$ ipython --no-banner

In [1]: import numpy as np

In [2]: np.set_printoptions(precision=3, suppress=True, linewidth=120)

In [3]: tidy = lambda a: np.round(a, 3) + 0

In [4]: A = np.loadtxt("layer17.csv", delimiter=",")

In [5]: A
Out[5]: 
array([[-0.733, -1.293,  3.914],
       [ 0.311,  0.741, -1.922],
       [ 1.59 , -0.341, -3.492],
       [-1.985,  1.276,  3.269],
       [ 1.175,  0.446, -3.705],
       [ 1.959, -1.099, -3.342],
       [ 0.287,  0.697, -2.093],
       [-0.09 ,  1.359, -2.159],
       [-1.335, -0.316,  3.593],
       [-1.592,  0.494,  3.292],
       [ 2.344, -1.94 , -2.992],
       [-0.745,  1.585, -0.374],
       [-2.046,  1.308,  3.301],
       [ 0.766,  1.17 , -3.804],
       [-1.876,  1.236,  3.238],
       [-0.265,  0.774, -0.274],
       [ 1.855, -1.034, -3.092],
       [-0.072, -0.111, -0.112],
       [ 0.847,  1.298, -3.736],
       [-0.271, -0.544,  2.009],
       [ 0.348, -0.919,  0.202],
       [ 0.084,  1.5  , -2.118],
       [-1.446,  0.474,  3.295],
       [-0.056,  1.391, -2.139]])

In [6]: basis = A[[17, 4]].astype(float)

In [7]: for _ in range(4):
   ...:     lab = np.linalg.norm(A[:, None] - basis, axis=-1).argmin(axis=1)
   ...:     basis = np.array([A[lab == j].mean(axis=0) for j in range(2)])
   ...: 

In [8]: lab
Out[8]: array([0, 1, 1, 0, 1, 1, 1, 1, 0, 0, 1, 0, 0, 1, 0, 0, 1, 0, 1, 0, 0, 1, 0, 1])

In [9]: tidy(basis)
Out[9]: 
array([[-1.001,  0.33 ,  2.113],
       [ 0.923,  0.349, -2.883]])

In [10]: np.abs(basis[1] - basis[0]).argmax()
Out[10]: np.int64(2)

In [11]: tidy(basis[1] - basis[0])
Out[11]: array([ 1.924,  0.019, -4.996])

In [12]: vec = np.array([-1, 3, 2])

In [13]: h = np.maximum(A @ vec, 0)

In [14]: print(np.flatnonzero(h > 1e-9))
[ 0  3  8  9 11 12 14 15 19 21 22]

In [15]: A * (h > 1e-9)[:, None]
Out[15]: 
array([[-0.733, -1.293,  3.914],
       [ 0.   ,  0.   , -0.   ],
       [ 0.   , -0.   , -0.   ],
       [-1.985,  1.276,  3.269],
       [ 0.   ,  0.   , -0.   ],
       [ 0.   , -0.   , -0.   ],
       [ 0.   ,  0.   , -0.   ],
       [-0.   ,  0.   , -0.   ],
       [-1.335, -0.316,  3.593],
       [-1.592,  0.494,  3.292],
       [ 0.   , -0.   , -0.   ],
       [-0.745,  1.585, -0.374],
       [-2.046,  1.308,  3.301],
       [ 0.   ,  0.   , -0.   ],
       [-1.876,  1.236,  3.238],
       [-0.265,  0.774, -0.274],
       [ 0.   , -0.   , -0.   ],
       [-0.   , -0.   , -0.   ],
       [ 0.   ,  0.   , -0.   ],
       [-0.271, -0.544,  2.009],
       [ 0.   , -0.   ,  0.   ],
       [ 0.084,  1.5  , -2.118],
       [-1.446,  0.474,  3.295],
       [-0.   ,  0.   , -0.   ]])

In [16]: tidy(np.tanh(A @ vec))
Out[16]: 
array([ 1.   , -0.959, -1.   ,  1.   , -1.   , -1.   , -0.983, -0.15 ,  1.   ,  1.   , -1.   ,  1.   ,  1.   , -1.   ,
        1.   ,  0.967, -1.   , -0.45 , -1.   ,  0.99 , -0.991,  0.178,  1.   , -0.049])

In [17]: M = np.load("data.npy")

In [18]: M
Out[18]: 
array([[ 0, -3],
       [ 0,  0]])

In [19]: # row 0 dominates

In [20]: np.allclose(M[:-1].T @ np.linalg.lstsq(M[:-1].T, M[-1])[0], M[-1])
Out[20]: True

In [21]: hat = np.triu(np.array([[-3, 4], [3, -1]]), 1) + np.eye(2)

In [22]: out = hat @ M @ np.linalg.inv(hat)

In [23]: print(out)
[[ 0. -3.]
 [ 0.  0.]]

In [24]: Uu, sig, Vh = np.linalg.svd(M)

In [25]: sig
Out[25]: array([ 3., -0.])

In [26]: out = Uu[:, :1] @ np.diag(sig[:1]) @ Vh[:1]

In [27]: tidy(np.linalg.norm(M - out, 2)), sig[1]
Out[27]: (np.float64(0.0), np.float64(-0.0))

In [28]: out
Out[28]: 
array([[ 0., -3.],
       [ 0.,  0.]])

In [29]: tidy(np.linalg.norm(M - out) / np.linalg.norm(M))
Out[29]: np.float64(0.0)

In [30]: np.linalg.matrix_rank(out)
Out[30]: np.int64(1)

In [31]: [round(float(x), 3) for x in np.linalg.svd(M, compute_uv=False)[:3]]
Out[31]: [3.0, 0.0]

In [32]: m1 = np.array([[1, 0, 0], [0, 1, 0], [0, 0, -1]])

In [33]: m1
Out[33]: 
array([[ 1,  0,  0],
       [ 0,  1,  0],
       [ 0,  0, -1]])

In [34]: vals, V = np.linalg.eigh(m1)

In [35]: vec = np.array([-3, -3, 3])

In [36]: tidy(vec @ m1 @ vec / (vec @ vec)), vals[0], vals[-1]
Out[36]: (np.float64(0.333), np.float64(-1.0), np.float64(1.0))

In [37]: J = np.loadtxt("test14.csv", delimiter=",")

In [38]: J
Out[38]: 
array([[-0.749,  6.689,  9.818],
       [-0.015,  5.774, 11.152],
       [ 1.308,  5.515, 11.165],
       [-0.414,  4.785, 10.235],
       [ 0.083,  6.313,  9.878],
       [-0.369,  3.829, 11.23 ],
       [ 1.258,  5.401,  9.225],
       [ 0.422,  6.316,  8.042],
       [ 1.151,  4.433, 11.143],
       [-1.223,  6.323,  7.978],
       [-0.626,  6.151, 10.086],
       [ 0.218,  5.89 ,  9.96 ],
       [ 0.624,  3.67 ,  8.616],
       [ 0.771,  4.394,  9.497]])

In [39]: D = np.linalg.norm(J[:, None] - J[None], axis=-1)

In [40]: print(D[4].round(6).argsort(kind="stable")[:4])
[ 4 11 10  0]

In [41]: D.shape
Out[41]: (14, 14)
